$ python3 -q
>>> import numpy as np
>>> import numpy.linalg as la
>>> np.set_printoptions(suppress=True, linewidth=200)
>>> X = np.load("run6.npy")
>>> X.round(3)
array([[ 0.982, -0.088,  0.018, -0.018,  0.053,  0.123, -0.018,  0.018,  0.018, -0.088],
       [-0.088,  0.561,  0.088, -0.088,  0.263,  0.614, -0.088,  0.088,  0.088, -0.439],
       [ 0.018,  0.088,  0.982,  0.018, -0.053, -0.123,  0.018, -0.018, -0.018,  0.088],
       [-0.018, -0.088,  0.018,  0.982,  0.053,  0.123, -0.018,  0.018,  0.018, -0.088],
       [ 0.053,  0.263, -0.053,  0.053,  0.842, -0.368,  0.053, -0.053, -0.053,  0.263],
       [ 0.123,  0.614, -0.123,  0.123, -0.368,  0.14 ,  0.123, -0.123, -0.123,  0.614],
       [-0.018, -0.088,  0.018, -0.018,  0.053,  0.123,  0.982,  0.018,  0.018, -0.088],
       [ 0.018,  0.088, -0.018,  0.018, -0.053, -0.123,  0.018,  0.982, -0.018,  0.088],
       [ 0.018,  0.088, -0.018,  0.018, -0.053, -0.123,  0.018, -0.018,  0.982,  0.088],
       [-0.088, -0.439,  0.088, -0.088,  0.263,  0.614, -0.088,  0.088,  0.088,  0.561]])
>>> np.round(la.pinv(X), 3)
array([[ 0.982, -0.088,  0.018, -0.018,  0.053,  0.123, -0.018,  0.018,  0.018, -0.088],
       [-0.088,  0.561,  0.088, -0.088,  0.263,  0.614, -0.088,  0.088,  0.088, -0.439],
       [ 0.018,  0.088,  0.982,  0.018, -0.053, -0.123,  0.018, -0.018, -0.018,  0.088],
       [-0.018, -0.088,  0.018,  0.982,  0.053,  0.123, -0.018,  0.018,  0.018, -0.088],
       [ 0.053,  0.263, -0.053,  0.053,  0.842, -0.368,  0.053, -0.053, -0.053,  0.263],
       [ 0.123,  0.614, -0.123,  0.123, -0.368,  0.14 ,  0.123, -0.123, -0.123,  0.614],
       [-0.018, -0.088,  0.018, -0.018,  0.053,  0.123,  0.982,  0.018,  0.018, -0.088],
       [ 0.018,  0.088, -0.018,  0.018, -0.053, -0.123,  0.018,  0.982, -0.018,  0.088],
       [ 0.018,  0.088, -0.018,  0.018, -0.053, -0.123,  0.018, -0.018,  0.982,  0.088],
       [-0.088, -0.439,  0.088, -0.088,  0.263,  0.614, -0.088,  0.088,  0.088,  0.561]])
>>> q, r_ = la.qr(X)
>>> r_.round(3) + 0
array([[-1.,  0.,  0.,  0.,  0.,  0.,  0.,  0.,  0.,  0.],
       [ 0., -1.,  0.,  0.,  0.,  0.,  0.,  0.,  0.,  0.],
       [ 0.,  0., -1.,  0.,  0.,  0.,  0.,  0.,  0.,  0.],
       [ 0.,  0.,  0., -1.,  0.,  0.,  0.,  0.,  0.,  0.],
       [ 0.,  0.,  0.,  0., -1.,  0.,  0.,  0.,  0.,  0.],
       [ 0.,  0.,  0.,  0.,  0.,  1.,  0.,  0.,  0.,  0.],
       [ 0.,  0.,  0.,  0.,  0.,  0., -1.,  0.,  0.,  0.],
       [ 0.,  0.,  0.,  0.,  0.,  0.,  0., -1.,  0.,  0.],
       [ 0.,  0.,  0.,  0.,  0.,  0.,  0.,  0., -1.,  0.],
       [ 0.,  0.,  0.,  0.,  0.,  0.,  0.,  0.,  0.,  1.]])
>>> np.round(q @ r_, 3)
array([[ 0.982, -0.088,  0.018, -0.018,  0.053,  0.123, -0.018,  0.018,  0.018, -0.088],
       [-0.088,  0.561,  0.088, -0.088,  0.263,  0.614, -0.088,  0.088,  0.088, -0.439],
       [ 0.018,  0.088,  0.982,  0.018, -0.053, -0.123,  0.018, -0.018, -0.018,  0.088],
       [-0.018, -0.088,  0.018,  0.982,  0.053,  0.123, -0.018,  0.018,  0.018, -0.088],
       [ 0.053,  0.263, -0.053,  0.053,  0.842, -0.368,  0.053, -0.053, -0.053,  0.263],
       [ 0.123,  0.614, -0.123,  0.123, -0.368,  0.14 ,  0.123, -0.123, -0.123,  0.614],
       [-0.018, -0.088,  0.018, -0.018,  0.053,  0.123,  0.982,  0.018,  0.018, -0.088],
       [ 0.018,  0.088, -0.018,  0.018, -0.053, -0.123,  0.018,  0.982, -0.018,  0.088],
       [ 0.018,  0.088, -0.018,  0.018, -0.053, -0.123,  0.018, -0.018,  0.982,  0.088],
       [-0.088, -0.439,  0.088, -0.088,  0.263,  0.614, -0.088,  0.088,  0.088,  0.561]])
>>> round(float(abs(r_[0, 0])), 3), np.round(la.norm(X[:, 0]), 3)
(1.0, np.float64(1.0))
>>> round(np.trace(q @ q.T), 3)
np.float64(10.0)
>>> np.round(X @ X, 3) + 0
array([[1., 0., 0., 0., 0., 0., 0., 0., 0., 0.],
       [0., 1., 0., 0., 0., 0., 0., 0., 0., 0.],
       [0., 0., 1., 0., 0., 0., 0., 0., 0., 0.],
       [0., 0., 0., 1., 0., 0., 0., 0., 0., 0.],
       [0., 0., 0., 0., 1., 0., 0., 0., 0., 0.],
       [0., 0., 0., 0., 0., 1., 0., 0., 0., 0.],
       [0., 0., 0., 0., 0., 0., 1., 0., 0., 0.],
       [0., 0., 0., 0., 0., 0., 0., 1., 0., 0.],
       [0., 0., 0., 0., 0., 0., 0., 0., 1., 0.],
       [0., 0., 0., 0., 0., 0., 0., 0., 0., 1.]])
>>> assert X == X.T
Traceback (most recent call last):
  File "<python-input-12>", line 1, in <module>
    assert X == X.T
           ^^^^^^^^
ValueError: The truth value of an array with more than one element is ambiguous. Use a.any() or a.all()
>>> round(float(la.det(X)), 3)
-1.0
>>> X.inv()
Traceback (most recent call last):
  File "<python-input-14>", line 1, in <module>
    X.inv()
    ^^^^^
AttributeError: 'numpy.ndarray' object has no attribute 'inv'
>>> np.round((X + X.T) / 2, 3)
array([[ 0.982, -0.088,  0.018, -0.018,  0.053,  0.123, -0.018,  0.018,  0.018, -0.088],
       [-0.088,  0.561,  0.088, -0.088,  0.263,  0.614, -0.088,  0.088,  0.088, -0.439],
       [ 0.018,  0.088,  0.982,  0.018, -0.053, -0.123,  0.018, -0.018, -0.018,  0.088],
       [-0.018, -0.088,  0.018,  0.982,  0.053,  0.123, -0.018,  0.018,  0.018, -0.088],
       [ 0.053,  0.263, -0.053,  0.053,  0.842, -0.368,  0.053, -0.053, -0.053,  0.263],
       [ 0.123,  0.614, -0.123,  0.123, -0.368,  0.14 ,  0.123, -0.123, -0.123,  0.614],
       [-0.018, -0.088,  0.018, -0.018,  0.053,  0.123,  0.982,  0.018,  0.018, -0.088],
       [ 0.018,  0.088, -0.018,  0.018, -0.053, -0.123,  0.018,  0.982, -0.018,  0.088],
       [ 0.018,  0.088, -0.018,  0.018, -0.053, -0.123,  0.018, -0.018,  0.982,  0.088],
       [-0.088, -0.439,  0.088, -0.088,  0.263,  0.614, -0.088,  0.088,  0.088,  0.561]])
>>> M2 = la.inv(X)
>>> np.round(la.det(X) * la.det(M2), 3)
np.float64(1.0)
>>> np.allclose(M2, X.T)
True
>>> np.round(la.det(X) * M2, 3)
array([[-0.982,  0.088, -0.018,  0.018, -0.053, -0.123,  0.018, -0.018, -0.018,  0.088],
       [ 0.088, -0.561, -0.088,  0.088, -0.263, -0.614,  0.088, -0.088, -0.088,  0.439],
       [-0.018, -0.088, -0.982, -0.018,  0.053,  0.123, -0.018,  0.018,  0.018, -0.088],
       [ 0.018,  0.088, -0.018, -0.982, -0.053, -0.123,  0.018, -0.018, -0.018,  0.088],
       [-0.053, -0.263,  0.053, -0.053, -0.842,  0.368, -0.053,  0.053,  0.053, -0.263],
       [-0.123, -0.614,  0.123, -0.123,  0.368, -0.14 , -0.123,  0.123,  0.123, -0.614],
       [ 0.018,  0.088, -0.018,  0.018, -0.053, -0.123, -0.982, -0.018, -0.018,  0.088],
       [-0.018, -0.088,  0.018, -0.018,  0.053,  0.123, -0.018, -0.982,  0.018, -0.088],
       [-0.018, -0.088,  0.018, -0.018,  0.053,  0.123, -0.018,  0.018, -0.982, -0.088],
       [ 0.088,  0.439, -0.088,  0.088, -0.263, -0.614,  0.088, -0.088, -0.088, -0.561]])
>>> rng = np.random.default_rng(642)
>>> labels = rng.permutation(10)
>>> labels
array([7, 6, 8, 9, 0, 5, 2, 4, 1, 3])
>>> M2 = X[labels][:, labels]
>>> np.allclose(M2, X)
False
>>> round(la.det(M2), 3), round(la.det(X[labels]), 3)
(np.float64(-1.0), np.float64(-1.0))
>>> J = np.array([[-0.11, -0.01, -0.05, -0.01],
...     [-1.54, -0.14, -0.7, -0.14],
...     [1.32, 0.12, 0.6, 0.12],
...     [0.66, 0.06, 0.3, 0.06],
...     [0.33, 0.03, 0.15, 0.03],
...     [-1.54, -0.14, -0.7, -0.14],
...     [-1.32, -0.12, -0.6, -0.12],
...     [-0.44, -0.04, -0.2, -0.04],
...     [2.42, 0.22, 1.1, 0.22],
...     [1.87, 0.17, 0.85, 0.17]])
>>> left, sigma, Vh = la.svd(J)
>>> vecs = Vh[:(sigma > 1e-8).sum()]
>>> vec = J[7] + 5 * J[1] + rng.integers(2) * np.eye(4)[2]
>>> vec.round(3)
array([-8.14, -0.74, -3.7 , -0.74])
>>> np.round(la.norm(vec - vecs.T @ vecs @ vec), 3)
np.float64(0.0)
>>> np.allclose(vecs.T @ vecs @ vec, vec)
True
>>> np.round(vecs.T @ vecs, 3)
array([[0.818, 0.074, 0.372, 0.074],
       [0.074, 0.007, 0.034, 0.007],
       [0.372, 0.034, 0.169, 0.034],
       [0.074, 0.007, 0.034, 0.007]])
